$ ipython --no-banner

In [1]: import numpy as np

In [2]: from numpy import linalg as LA

In [3]: np.set_printoptions(precision=3, suppress=True, linewidth=160, legacy="1.25")

In [4]: def rd(a):
   ...:     return np.round(a, 3) + 0
   ...: 

In [5]: M = np.load("a.npy")

In [6]: print(M)
[[ 0  2 -2  0  4  1]
 [-2  0  0 -2 -2  0]
 [ 2  0  0  3 -1  1]
 [ 0  2 -3  0 -4  1]
 [-4  2  1  4  0  0]
 [-1  0 -1 -1  0  0]]

In [7]: rng = np.random.default_rng(621)

In [8]: z = rng.permutation(6)

In [9]: out = M[:, z] * rng.choice([-1, 1], 6)

In [10]: print(out)
[[-2  0 -4  0 -2 -1]
 [ 0  2  2  2  0  0]
 [ 0 -3  1 -2  0 -1]
 [-3  0  4  0 -2 -1]
 [ 1 -4  0  4 -2  0]
 [-1  1  0  1  0  0]]

In [11]: Uu, _, vt = LA.svd(M.T @ out)

In [12]: print(rd(LA.lstsq(M, out)[0]))
[[ 0.  0.  0. -1.  0.  0.]
 [ 0.  0.  0.  0. -1.  0.]
 [ 1.  0.  0.  0.  0.  0.]
 [ 0. -1.  0.  0.  0.  0.]
 [ 0.  0. -1.  0.  0.  0.]
 [ 0.  0.  0.  0.  0. -1.]]

In [13]: J = np.load("w.npy")

In [14]: print(J)
[[1 0]
 [6 5]
 [3 3]
 [3 3]]

In [15]: Uu, s, vt = LA.svd(J)

In [16]: print(rd(s))
[9.868 0.791]

In [17]: print(np.argmax(s[:-1] / (s[1:] + 1e-6)) + 1)
1

In [18]: out = Uu[:, :1] @ np.diag(s[:1]) @ vt[:1]

In [19]: print(rd(out))
[[0.562 0.496]
 [5.853 5.167]
 [3.174 2.802]
 [3.174 2.802]]

In [20]: print(rd(LA.norm(J - out) / LA.norm(J)))
0.08

In [21]: print(LA.matrix_rank(out))
1

In [22]: print(LA.matrix_rank(J, rtol=0.05))
2

In [23]: print(rd(np.abs(J - out).max()))
0.496

In [24]: hat = J @ LA.solve(J.T @ J, J.T)

In [25]: print(hat @ J[:, 1])
[0. 5. 3. 3.]

In [26]: print(np.allclose(hat @ hat, hat))
True

In [27]: print(rd(hat))
[[ 0.705  0.295 -0.246 -0.246]
 [ 0.295  0.705  0.246  0.246]
 [-0.246  0.246  0.295  0.295]
 [-0.246  0.246  0.295  0.295]]

In [28]: print(rd(np.trace(hat)))
2.0

In [29]: out = np.c_[J[:, :1] @ np.array([[-7]]), np.array([0, 9, 7, 2])]

In [30]: print(out)
[[ -7   0]
 [-42   9]
 [-21   7]
 [-21   2]]

In [31]: print(rd(LA.norm(LA.qr(J)[0].T @ out, axis=0) ** 2 / ((out ** 2).sum(axis=0) + 1e-12)))
[1.    0.902]

In [32]: print(LA.matrix_rank(out))
2

In [33]: print(np.argsort(-LA.norm(J, axis=0).round(6), kind="stable")[:3])
[0 1]

In [34]: print([round(float(x), 3) for x in LA.svd(J, compute_uv=False)[:3]])
[9.868, 0.791]

In [35]: print(LA.cond(J) > 100)
False

In [36]: vec = np.array([1, 2])

In [37]: rhs = J @ vec

In [38]: print(rd(LA.solve(J.T @ J, J.T @ rhs)))
[1. 2.]

In [39]: rhs = rhs + 0.05 * rng.normal(size=4)

In [40]: print(rd(rhs))
[ 1.001 15.922  8.947  8.995]

In [41]: coef, *_ = LA.lstsq(J, rhs)

In [42]: print([round(float(LA.norm(LA.solve(J.T @ J + lam * np.eye(2), J.T @ rhs))), 2) for lam in (0, 1, 10, 100)])
[2.23, 2.07, 1.87, 1.02]

In [43]: print(rd(LA.norm(rhs - J @ coef)))
0.038

In [44]: print(rd(J.T @ (rhs - J @ coef)))
[0. 0.]

In [45]: X = np.loadtxt("layer16.csv", delimiter=",")

In [46]: print(rd(X))
[[-1.357  1.816  1.895 -0.513  0.092]
 [ 1.419  0.916 -1.296  0.429  2.069]
 [-1.584  1.354  2.025 -0.57  -0.481]
 [ 0.557  2.051 -0.097  0.103  2.113]
 [ 0.026  2.326  0.539 -0.081  1.814]
 [-0.82  -1.82   0.434 -0.198 -2.188]
 [ 1.48   0.769 -1.397  0.454  2.015]
 [-1.714  0.655  1.995 -0.586 -1.144]
 [ 1.664  0.118 -1.752  0.539  1.69 ]
 [ 1.206 -2.003 -1.779  0.471 -0.381]
 [-0.574 -2.038  0.118 -0.109 -2.119]
 [-0.189 -2.266 -0.349  0.025 -1.925]
 [-0.322 -2.202 -0.192 -0.021 -2.003]
 [ 0.713  1.922 -0.296  0.159  2.164]
 [-1.041  2.151  1.638 -0.423  0.653]
 [ 0.441  2.131  0.047  0.062  2.063]
 [ 0.948  1.679 -0.606  0.246  2.203]
 [ 0.084  2.307  0.472 -0.061  1.856]
 [-1.045 -1.558  0.739 -0.282 -2.203]
 [-0.039 -2.322 -0.524  0.077 -1.823]
 [-1.149  2.06   1.731 -0.455  0.481]
 [-1.499  1.566  1.986 -0.55  -0.236]
 [ 1.138  1.427 -0.871  0.317  2.193]
 [-1.126  2.081  1.712 -0.448  0.519]
 [ 0.144 -2.366 -0.73   0.138 -1.682]
 [ 1.535 -1.485 -2.004  0.559  0.334]
 [-1.225 -1.292  0.996 -0.351 -2.171]
 [-1.221 -1.298  0.991 -0.349 -2.173]
 [-1.477 -0.778  1.392 -0.453 -2.018]
 [-0.664  2.34   1.281 -0.307  1.161]]

In [47]: rk = LA.matrix_rank(X)

In [48]: print(rk)
2

In [49]: N = LA.svd(X)[2][rk:].T

In [50]: print(LA.matrix_rank(X.T @ X), LA.matrix_rank(X @ X.T))
2 2

In [51]: print([int(LA.matrix_rank(np.delete(X, i, axis=0))) for i in range(30)])
[2, 2, 2, 2, 2, 2, 2, 2, 2, 2, 2, 2, 2, 2, 2, 2, 2, 2, 2, 2, 2, 2, 2, 2, 2, 2, 2, 2, 2, 2]

In [52]: T = np.stack([X, 2 * X, X[::-1]])

In [53]: print(rd(LA.norm(T, axis=(1, 2))))
[16.432 32.863 16.432]

In [54]: print((T @ X.T).shape)
(3, 30, 30)

In [55]: print(T.shape)
(3, 30, 5)

In [56]: print(np.abs(np.diag(LA.qr(X)[1])) > 1e-9)
[ True  True False False False]

In [57]: print(rd(X @ LA.pinv(X) @ X))
[[-1.357  1.816  1.895 -0.513  0.092]
 [ 1.419  0.916 -1.296  0.429  2.069]
 [-1.584  1.354  2.025 -0.57  -0.481]
 [ 0.557  2.051 -0.097  0.103  2.113]
 [ 0.026  2.326  0.539 -0.081  1.814]
 [-0.82  -1.82   0.434 -0.198 -2.188]
 [ 1.48   0.769 -1.397  0.454  2.015]
 [-1.714  0.655  1.995 -0.586 -1.144]
 [ 1.664  0.118 -1.752  0.539  1.69 ]
 [ 1.206 -2.003 -1.779  0.471 -0.381]
 [-0.574 -2.038  0.118 -0.109 -2.119]
 [-0.189 -2.266 -0.349  0.025 -1.925]
 [-0.322 -2.202 -0.192 -0.021 -2.003]
 [ 0.713  1.922 -0.296  0.159  2.164]
 [-1.041  2.151  1.638 -0.423  0.653]
 [ 0.441  2.131  0.047  0.062  2.063]
 [ 0.948  1.679 -0.606  0.246  2.203]
 [ 0.084  2.307  0.472 -0.061  1.856]
 [-1.045 -1.558  0.739 -0.282 -2.203]
 [-0.039 -2.322 -0.524  0.077 -1.823]
 [-1.149  2.06   1.731 -0.455  0.481]
 [-1.499  1.566  1.986 -0.55  -0.236]
 [ 1.138  1.427 -0.871  0.317  2.193]
 [-1.126  2.081  1.712 -0.448  0.519]
 [ 0.144 -2.366 -0.73   0.138 -1.682]
 [ 1.535 -1.485 -2.004  0.559  0.334]
 [-1.225 -1.292  0.996 -0.351 -2.171]
 [-1.221 -1.298  0.991 -0.349 -2.173]
 [-1.477 -0.778  1.392 -0.453 -2.018]
 [-0.664  2.34   1.281 -0.307  1.161]]
